In [1]: import numpy as np

In [2]: np.set_printoptions(precision=2, suppress=True, linewidth=120)

In [3]: arr = np.load("a.npy")

In [4]: print(arr)
[[0 0 0 0]
 [0 0 0 1]
 [0 0 0 0]
 [0 1 0 0]]

In [5]: print(np.abs(np.diag(np.linalg.qr(arr)[1])) > 1e-9)
[False  True False  True]

In [6]: print(np.unique(arr.round(6), axis=0).shape)
(3, 4)

In [7]: K = np.load("layer14.npy")

In [8]: print(K)
[[ 0.15 -0.51 -0.85]
 [-0.51  0.69 -0.51]
 [-0.85 -0.51  0.15]]

In [9]: u = np.array([7, -3, 0])

In [10]: M2 = K + np.outer(u, np.eye(3)[1])

In [11]: print(M2)
[[ 0.15  6.49 -0.85]
 [-0.51 -2.31 -0.51]
 [-0.85 -0.51  0.15]]

In [12]: rng = np.random.default_rng(3847)

In [13]: M2 = K + rng.integers(-2, 3, (3, 1)) @ rng.integers(-2, 3, (1, 3))

In [14]: print(M2)
[[ 0.15 -0.51 -0.85]
 [-2.51 -3.31 -2.51]
 [ 1.15  3.49  2.15]]

In [15]: print(np.round(np.linalg.svd(M2 - K, compute_uv=False), 2) + 0)
[6.93 0.   0.  ]

In [16]: print(M2 - K)
[[ 0.  0.  0.]
 [-2. -4. -2.]
 [ 2.  4.  2.]]

In [17]: print(np.abs(M2 - K).sum(axis=1))
[0. 8. 8.]

In [18]: M2 = np.array([[-3, -1], [-3, 2], [-2, 1], [0, 0]])

In [19]: print(np.linalg.matrix_rank(np.vstack([arr, M2.T])))
4

In [20]: M2 @ arr
ValueError: matmul: Input operand 1 has a mismatch in its core dimension 0, with gufunc signature (n?,k),(k,m?)->(n?,m?) (size 4 is different from 2)


In [21]: print(np.einsum("ij->j", arr))
[0 1 0 1]

In [22]: print(M2.T @ arr.T)
[[ 0  0  0 -3]
 [ 0  0  0  2]]

In [23]: print(arr @ M2)
[[ 0  0]
 [ 0  0]
 [ 0  0]
 [-3  2]]

In [24]: print(np.einsum("ik,kj->ij", arr, M2))
[[ 0  0]
 [ 0  0]
 [ 0  0]
 [-3  2]]

In [25]: W0 = np.load("sample14.npy")

In [26]: print(W0)
[[0. 0. 6. 4. 8. 0. 8.]
 [0. 0. 3. 9. 2. 3. 9.]
 [6. 3. 0. 0. 0. 0. 0.]
 [4. 9. 0. 0. 0. 0. 0.]
 [8. 2. 0. 0. 0. 0. 0.]
 [0. 3. 0. 0. 0. 0. 0.]
 [8. 9. 0. 0. 0. 0. 0.]]

In [27]: print(np.linalg.matrix_rank(W0, rtol=0.1))
4

In [28]: print(np.linalg.cond(W0) > 100)
True

In [29]: data = np.loadtxt("case4.csv", delimiter=",")

In [30]: print(data)
[[ -0.35  -1.89   2.85   4.73   1.     1.94   2.56]
 [ -4.32  -6.7   -4.28   2.42   1.    -4.42  -2.18]
 [  0.57   0.57   3.15   2.59   1.     2.96   2.77]
 [ -0.66   1.73  -1.71  -3.44   1.     0.1   -0.48]
 [  2.83   3.7    6.8    3.09   1.     6.43   5.2 ]
 [  2.14   1.33   7.08   5.75   1.     5.83   5.39]
 [  2.15   1.29   7.17   5.89   1.     5.88   5.45]
 [ -0.57  -0.44   0.72   1.16   1.     1.     1.15]
 [ -1.54  -2.7    0.07   2.78   1.    -0.19   0.71]
 [ -0.36   0.14   0.78   0.63   1.     1.23   1.18]
 [  2.9    5.08   5.6    0.52   1.     6.1    4.4 ]
 [  3.05   5.02   6.14   1.12   1.     6.44   4.76]
 [  3.89   5.02   8.64   3.61   1.     8.1    6.43]
 [ -5.48  -4.1  -10.35  -6.24   1.    -7.6   -6.23]
 [  0.49  -0.94   4.4    5.34   1.     3.28   3.6 ]
 [  1.87   0.52   7.1    6.58   1.     5.57   5.4 ]
 [ -0.78  -3.29   2.95   6.24   1.     1.53   2.63]
 [ -4.22  -3.18  -7.48  -4.3    1.    -5.38  -4.32]
 [  2.05   4.12   4.03  -0.1    1.     4.73   3.35]
 [  2.21   3.92   4.7    0.78   1.     5.11   3.8 ]
 [ -2.38  -2.24  -2.91  -0.67   1.    -2.02  -1.27]
 [ -0.42  -3.49   4.24   7.73   1.     2.33   3.5 ]
 [ -1.47  -2.53   0.11   2.64   1.    -0.1    0.74]
 [  1.03   1.58   3.51   1.93   1.     3.54   3.01]
 [ -1.85  -3.38  -0.16   3.21   1.    -0.57   0.56]
 [  2.76   3.62   6.67   3.05   1.     6.32   5.11]
 [  3.59   4.92   7.85   2.93   1.     7.54   5.9 ]]

In [31]: t3 = np.stack([data, 5 * data, data[::-1]])

In [32]: print(np.linalg.matrix_rank(t3))
[3 3 3]

In [33]: print(t3.shape)
(3, 27, 7)

In [34]: print(np.linalg.matrix_rank(t3.reshape(3, -1)))
2
